$ python -q
>>> import numpy as np
>>> np.set_printoptions(precision=3, suppress=True, linewidth=200, sign=" ")
>>> def rd(a):
...     return np.round(a, 3) + 0
... 
>>> feats = np.loadtxt("out17.csv", delimiter=",")
>>> feats
array([[  4.759,  -3.818,  -1.514],
       [ -1.634,  -3.943,   1.137],
       [ -3.645,   3.25 ,   1.757],
       [ -4.781,   2.777,   0.349],
       [  4.63 ,   0.66 ,  -0.535],
       [  5.749,   5.418,   3.234],
       [  4.5  ,  -6.485,   1.155],
       [  2.355,   2.491,  -0.418],
       [  6.679,  -1.315,  -0.028],
       [  3.351,  -1.463,  -3.599],
       [ -3.946,  -6.486,   3.244],
       [  7.682,  -5.084,   8.152],
       [ -0.325,  -3.562,   0.63 ],
       [ -0.907,  -0.806,   4.089],
       [ -2.331,   1.625,  -1.452],
       [-13.589,  -2.371,   4.551],
       [  4.004,   0.862,  -0.368],
       [  0.108,   0.759,   2.017],
       [  3.776,   4.031,  -1.247],
       [  2.548,   2.064,  -4.604],
       [ -5.296,   7.252,   7.865],
       [ -3.88 ,  -1.739,   2.948],
       [ -6.216,   2.503,  -0.122],
       [ -1.764,   4.72 ,   3.393],
       [  7.944,  -0.405,   3.486],
       [ -3.443,  -1.486,  -0.43 ],
       [ -1.105,  -4.407,  -2.945],
       [  0.018,   0.839,   5.39 ]])
>>> Ac = feats - feats.mean(axis=0)
>>> V = np.linalg.svd(Ac)[2][:1]
>>> other = Ac - Ac @ V.T @ V
>>> rd(np.cov(Ac @ V.T, rowvar=False))
np.float64(25.179)
>>> rd(np.linalg.norm(other) / np.linalg.norm(Ac))
np.float64(0.681)
>>> rd(np.diag(V.T @ V))
array([ 0.949,  0.021,  0.03 ])
>>> z = feats[:, 0] > np.median(feats[:, 0])
>>> r0 = feats[z].mean(axis=0) - feats[~z].mean(axis=0)
>>> rd((((feats - feats.mean(axis=0)) @ r0 > 0) == z).mean())
np.float64(0.929)
>>> rd(r0)
array([ 7.926,  0.088, -0.992])
>>> ((feats - feats.mean(axis=0)) @ r0 > 0).astype(int)
array([ 1,  0,  0,  0,  1,  1,  1,  1,  1,  1,  0,  1,  0,  0,  0,  0,  1,  0,  1,  1,  0,  0,  0,  0,  1,  0,  0,  0])
>>> z.astype(int)
array([ 1,  0,  0,  0,  1,  1,  1,  1,  1,  1,  0,  1,  0,  0,  0,  0,  1,  1,  1,  1,  0,  0,  0,  0,  1,  0,  0,  1])
>>> np.argsort(-np.abs(r0).round(6), kind="stable")
array([ 0,  2,  1])
>>> E = np.load("w.npy")
>>> E
array([[ 1,  1, -1, -1,  1,  1, -1, -1],
       [ 1,  1,  1,  1,  1,  1,  1,  1],
       [ 1,  1, -1, -1, -1, -1,  1,  1],
       [ 1, -1,  1, -1, -1,  1, -1,  1]])
>>> W1 = np.array([[-1, -2],
...     [1, 2],
...     [0, -2],
...     [2, -2],
...     [-1, 1],
...     [1, 2],
...     [-1, -1],
...     [1, -1]])
>>> beta = np.array([0, 3])
>>> hid = np.maximum(E @ W1 + beta, 0)
>>> (hid > 0).astype(int)
array([[ 0,  1],
       [ 1,  0],
       [ 0,  1],
       [ 0,  0]])
>>> cent = np.array([[4, -2], [5, -5]])
>>> W1 @ cent
array([[-14,  12],
       [ 14, -12],
       [-10,  10],
       [ -2,   6],
       [  1,  -3],
       [ 14, -12],
       [ -9,   7],
       [ -1,   3]])
>>> print(hid @ cent)
[[ 60 -60]
 [  8  -4]
 [ 10 -10]
 [  0   0]]
>>> E.reshape(2, -1)
array([[ 1,  1, -1, -1,  1,  1, -1, -1,  1,  1,  1,  1,  1,  1,  1,  1],
       [ 1,  1, -1, -1, -1, -1,  1,  1,  1, -1,  1, -1, -1,  1, -1,  1]])
>>> E.ravel(order="F")
array([ 1,  1,  1,  1,  1,  1,  1, -1, -1,  1, -1,  1, -1,  1, -1, -1,  1,  1, -1, -1,  1,  1, -1,  1, -1,  1,  1, -1, -1,  1,  1,  1])
>>> t3 = E.reshape(4, 2, -1)
>>> t3.transpose(1, 0, 2)
array([[[ 1,  1, -1, -1],
        [ 1,  1,  1,  1],
        [ 1,  1, -1, -1],
        [ 1, -1,  1, -1]],

       [[ 1,  1, -1, -1],
        [ 1,  1,  1,  1],
        [-1, -1,  1,  1],
        [-1,  1, -1,  1]]])
>>> def softmax(z):
...     e = np.exp(z - z.max(axis=-1, keepdims=True))
...     return e / e.sum(axis=-1, keepdims=True)
... 
>>> rd(softmax(10 * E[2]))
array([ 0.25,  0.25,  0.  ,  0.  ,  0.  ,  0.  ,  0.25,  0.25])
>>> scores = E @ E.T / np.sqrt(8)
>>> print(rd(softmax(scores)))
[[ 0.849  0.05   0.05   0.05 ]
 [ 0.05   0.849  0.05   0.05 ]
 [ 0.05   0.05   0.849  0.05 ]
 [ 0.05   0.05   0.05   0.849]]
>>> A = np.loadtxt("mat.csv", delimiter=",")
>>> rd(A)
array([[ 1.028, -0.249,  0.621, -0.408, -0.297],
       [-0.249,  1.484,  0.041,  0.599, -1.327],
       [ 0.621,  0.041,  2.638, -0.467, -0.183],
       [-0.408,  0.599, -0.467,  0.374, -0.397],
       [-0.297, -1.327, -0.183, -0.397,  1.475]])
>>> # rows and columns are dependent
>>> ev, V = np.linalg.eigh(A)
>>> rd(np.linalg.eigvalsh(A @ A))
array([ 0.,  0.,  1.,  9.,  9.])
>>> rd(ev.sum()), rd(np.trace(A))
(np.float64(7.0), np.float64(7.0))
>>> (ev > 1e-8).sum(), (ev < -1e-8).sum()
(np.int64(3), np.int64(0))
>>> rd(np.linalg.eigvalsh(A + -3 * np.eye(5)))
array([-3., -3., -2.,  0.,  0.])
>>> rd(softmax(A[3]))
array([ 0.127,  0.347,  0.12 ,  0.278,  0.128])
>>> rd(softmax(10 * A[3]))
array([ 0.   ,  0.904,  0.   ,  0.096,  0.   ])
>>> scores = A @ A.T / np.sqrt(5)
>>> softmax(scores).round(6).argmax(axis=1)
array([ 2,  1,  2,  1,  4])
